$ ipython --no-banner

In [1]: import numpy as np

In [2]: np.set_printoptions(suppress=True, linewidth=120)

In [3]: M = np.load("m.npy")

In [4]: M
Out[4]: 
array([[0, 0, 0, 0],
       [3, 2, 3, 2],
       [0, 0, 0, 0],
       [3, 2, 3, 2]])

In [5]: x0 = np.array([1, 1, 3, 3])

In [6]: a = np.maximum(M @ x0, 0)

In [7]: np.tanh(M @ x0)
Out[7]: array([0., 1., 0., 1.])

In [8]: M * (a > 1e-9)[:, None]
Out[8]: 
array([[0, 0, 0, 0],
       [3, 2, 3, 2],
       [0, 0, 0, 0],
       [3, 2, 3, 2]])

In [9]: np.linalg.matrix_rank(M, rtol=0.1)
Out[9]: np.int64(1)

In [10]: np.argsort(-np.linalg.norm(M, axis=0).round(6), kind="stable")[:3]
Out[10]: array([0, 2, 1])

In [11]: u = np.array([1, 2, 2])

In [12]: np.convolve(M[1], u)
Out[12]: array([ 3,  8, 13, 12, 10,  4])

In [13]: np.correlate(M[1], M[0], "full")
Out[13]: array([0, 0, 0, 0, 0, 0, 0])

In [14]: np.cross(M[1, :3], M[0, :3])
Out[14]: array([0, 0, 0])

In [15]: np.round(M @ np.linalg.pinv(M) @ M, 2)
Out[15]: 
array([[0., 0., 0., 0.],
       [3., 2., 3., 2.],
       [0., 0., 0., 0.],
       [3., 2., 3., 2.]])

In [16]: np.unique(M.round(6), axis=0).shape
Out[16]: (2, 4)

In [17]: round(np.trace(np.linalg.pinv(M) @ M), 2)
Out[17]: np.float64(1.0)

In [18]: np.allclose(M[:-1].T @ np.linalg.lstsq(M[:-1].T, M[-1])[0], M[-1])
Out[18]: True

In [19]: X = np.array([[-1.4, 1.4, -0.4, -0.3, -2.1, 0.7, -0.1, 1.5, 0.3],
    ...:     [-1.5, 1.3, 0.5, -1.7, -1.1, 1.5, -0.9, -1.0, 1.0],
    ...:     [2.1, -1.5, 1.2, -1.0, -0.7, 0.0, -0.2, -0.4, 0.1]])

In [20]: X[:, 1] *= 10

In [21]: X
Out[21]: 
array([[ -1.4,  14. ,  -0.4,  -0.3,  -2.1,   0.7,  -0.1,   1.5,   0.3],
       [ -1.5,  13. ,   0.5,  -1.7,  -1.1,   1.5,  -0.9,  -1. ,   1. ],
       [  2.1, -15. ,   1.2,  -1. ,  -0.7,   0. ,  -0.2,  -0.4,   0.1]])

In [22]: Uu, sig, VT = np.linalg.svd(X, full_matrices=False)

In [23]: np.allclose(Uu * sig @ VT, X)
Out[23]: True

In [24]: A2 = np.array([[4, -2, 0],
    ...:     [3, 0, -3],
    ...:     [-5, -2, 4],
    ...:     [-4, 2, 1],
    ...:     [5, 5, -4],
    ...:     [-1, -5, -4],
    ...:     [2, -4, 2],
    ...:     [-1, -2, 3],
    ...:     [-1, -3, 3]])

In [25]: np.linalg.matrix_rank(np.vstack([X, A2.T]))
Out[25]: np.int64(6)

In [26]: np.round(X @ A2, 2)
Out[26]: 
array([[ 26.4, -14.5, -33.1],
       [ 28.5, -11.8, -42.1],
       [-42.2, -10.8,  50.3]])

In [27]: np.round(A2.T @ X.T, 2)
Out[27]: 
array([[ 26.4,  28.5, -42.2],
       [-14.5, -11.8, -10.8],
       [-33.1, -42.1,  50.3]])

In [28]: np.round(np.einsum("ik,kj->ji", X, A2), 2)
Out[28]: 
array([[ 26.4,  28.5, -42.2],
       [-14.5, -11.8, -10.8],
       [-33.1, -42.1,  50.3]])

In [29]: np.round(np.einsum("ij,ij->i", X, X), 2)
Out[29]: array([205.46, 180.66, 232.55])

In [30]: np.round(np.einsum("ik,kj->ij", X, A2), 2)
Out[30]: 
array([[ 26.4, -14.5, -33.1],
       [ 28.5, -11.8, -42.1],
       [-42.2, -10.8,  50.3]])

In [31]: np.round(np.einsum("ij->j", X), 2)
Out[31]: array([-0.8, 12. ,  1.3, -3. , -3.9,  2.2, -1.2,  0.1,  1.4])
